In [1]: import numpy as np

In [2]: from numpy import linalg as LA

In [3]: np.set_printoptions(suppress=True, linewidth=160)

In [4]: def tidy(a):
   ...:     return np.round(a, 2) + 0
   ...: 

In [5]: arr = np.loadtxt("out11.csv", delimiter=",")

In [6]: print(arr)
[[-0.2  -1.5   1.2  -1.   -1.8   0.7 ]
 [-2.99 -0.19  0.01  1.19  1.58 -2.77]
 [ 0.3  -0.8  -0.5   0.3   1.5  -0.4 ]
 [-3.   -0.2   0.1   1.2   1.6  -2.7 ]]

In [7]: U, sv, Vt = LA.svd(arr)

In [8]: tidy(sv)
Out[8]: array([6.55, 2.76, 1.49, 0.08])

In [9]: np.argmax(sv[:-1] / (sv[1:] + 1e-6)) + 1
Out[9]: np.int64(3)

In [10]: B = U[:, :3] @ np.diag(sv[:3]) @ Vt[:3]

In [11]: tidy(B)
Out[11]: 
array([[-0.2 , -1.5 ,  1.2 , -1.  , -1.8 ,  0.7 ],
       [-3.  , -0.18,  0.05,  1.2 ,  1.6 , -2.74],
       [ 0.3 , -0.8 , -0.5 ,  0.3 ,  1.5 , -0.4 ],
       [-2.99, -0.21,  0.06,  1.19,  1.58, -2.73]])

In [12]: print(LA.matrix_rank(arr, rtol=0.05))
3

In [13]: tidy(np.abs(arr - B).max())
Out[13]: np.float64(0.04)

In [14]: np.argsort(-LA.norm(arr, axis=0).round(6), kind="stable")[:3]
Out[14]: array([0, 5, 4])

In [15]: print(LA.cond(arr) > 100)
False

In [16]: [round(float(x), 2) for x in LA.svd(arr, compute_uv=False)[:3]]
Out[16]: [6.55, 2.76, 1.49]

In [17]: LA.matrix_rank(arr, rtol=0.1)
Out[17]: np.int64(3)

In [18]: W = np.array([[-5, -2], [-2, 3], [-2, 5], [-5, 1], [2, 5], [3, -5]])

In [19]: b = np.array([1, 0])

In [20]: H = np.maximum(arr @ W + b, 0)

In [21]: LA.matrix_rank(H)
Out[21]: np.int64(2)

In [22]: tidy(H)
Out[22]: 
array([[ 6.1 ,  0.  ],
       [ 5.21, 28.4 ],
       [ 2.4 ,  4.3 ],
       [ 5.3 , 28.6 ]])

In [23]: (H > 0).astype(int)
Out[23]: 
array([[1, 0],
       [1, 1],
       [1, 1],
       [1, 1]])

In [24]: C = np.array([[0, 5], [0, 6]])

In [25]: tidy(H @ C)
Out[25]: 
array([[  0.  ,  30.5 ],
       [  0.  , 196.45],
       [  0.  ,  37.8 ],
       [  0.  , 198.1 ]])

In [26]: W @ C
Out[26]: 
array([[  0, -37],
       [  0,   8],
       [  0,  20],
       [  0, -19],
       [  0,  40],
       [  0, -15]])

In [27]: A = np.load("block9.npy")

In [28]: A
Out[28]: 
array([[ -4,   3,  -2,  -5,  -4,   2],
       [  1,   4,  -1, -10,  -8,   3],
       [  3,   0,   4,  -5, -10,   3],
       [  3,  -3,   3,  -8,  -6,   2],
       [  2,  -2,  -2, -12,  -2,   5],
       [  6,  -4,  -7, -16,   3,   4],
       [  7,  -4,  -6, -13,   8,   9],
       [ 12,  -6,  -8, -16,   5,   8],
       [ 16,  -1,  -3, -12,   1,   5],
       [ 13,   1,   0, -16,   1,   0],
       [ 14,  -4,   2, -14,   4,  -3],
       [ 19,  -3,  -3, -17,   2,  -4],
       [ 21,  -4,  -8, -19,  -1,  -7],
       [ 25,   1, -10, -24,   3,  -7],
       [ 24,   3, -11, -25,   5, -10],
       [ 27,   4,  -9, -21,  10,  -9],
       [ 22,   8, -13, -21,  15, -11],
       [ 18,   4, -14, -26,  15, -15],
       [ 15,   7, -14, -31,  17, -20],
       [ 11,   2, -19, -29,  13, -18],
       [ 16,  -1, -20, -34,  17, -22],
       [ 19,   1, -15, -35,  18, -20],
       [ 22,   4, -13, -40,  15, -25],
       [ 20,   8, -11, -42,  19, -29],
       [ 19,   5, -10, -46,  18, -33],
       [ 20,   2, -10, -43,  22, -38],
       [ 21,   2, -14, -42,  17, -38],
       [ 19,   0, -14, -46,  19, -39],
       [ 24,  -5, -12, -49,  23, -44],
       [ 19,   0, -14, -50,  23, -41]])

In [29]: vec = np.array([0, 1, 1, 1, 2, -1])

In [30]: y = A @ vec

In [31]: tidy(LA.pinv(A) @ A)
Out[31]: 
array([[1., 0., 0., 0., 0., 0.],
       [0., 1., 0., 0., 0., 0.],
       [0., 0., 1., 0., 0., 0.],
       [0., 0., 0., 1., 0., 0.],
       [0., 0., 0., 0., 1., 0.],
       [0., 0., 0., 0., 0., 1.]])

In [32]: LA.solve(A, y)
LinAlgError: Last 2 dimensions of the array must be square


In [33]: tidy(LA.solve(A.T @ A, A.T @ y))
Out[33]: array([ 0.,  1.,  1.,  1.,  2., -1.])

In [34]: rng = np.random.default_rng(98)

In [35]: y = y + 0.3 * rng.normal(size=30)

In [36]: print(tidy(y))
[-14.33 -26.37 -23.83 -21.79 -24.87 -24.68 -16.09 -27.82 -18.88 -12.92  -5.15 -14.89 -25.56 -20.02 -13.27   3.14  14.78   9.36  15.96  -2.14   1.09   6.94
   5.83  22.75  18.18  31.14  18.07  17.28  23.95  22.9 ]

In [37]: b, *_ = LA.lstsq(A, y)

In [38]: tidy(A.T @ (y - A @ b))
Out[38]: array([0., 0., 0., 0., 0., 0.])

In [39]: [round(float(LA.norm(LA.solve(A.T @ A + lam * np.eye(6), A.T @ y))), 2) for lam in (0, 1, 10, 100)]
Out[39]: [2.83, 2.82, 2.77, 2.4]
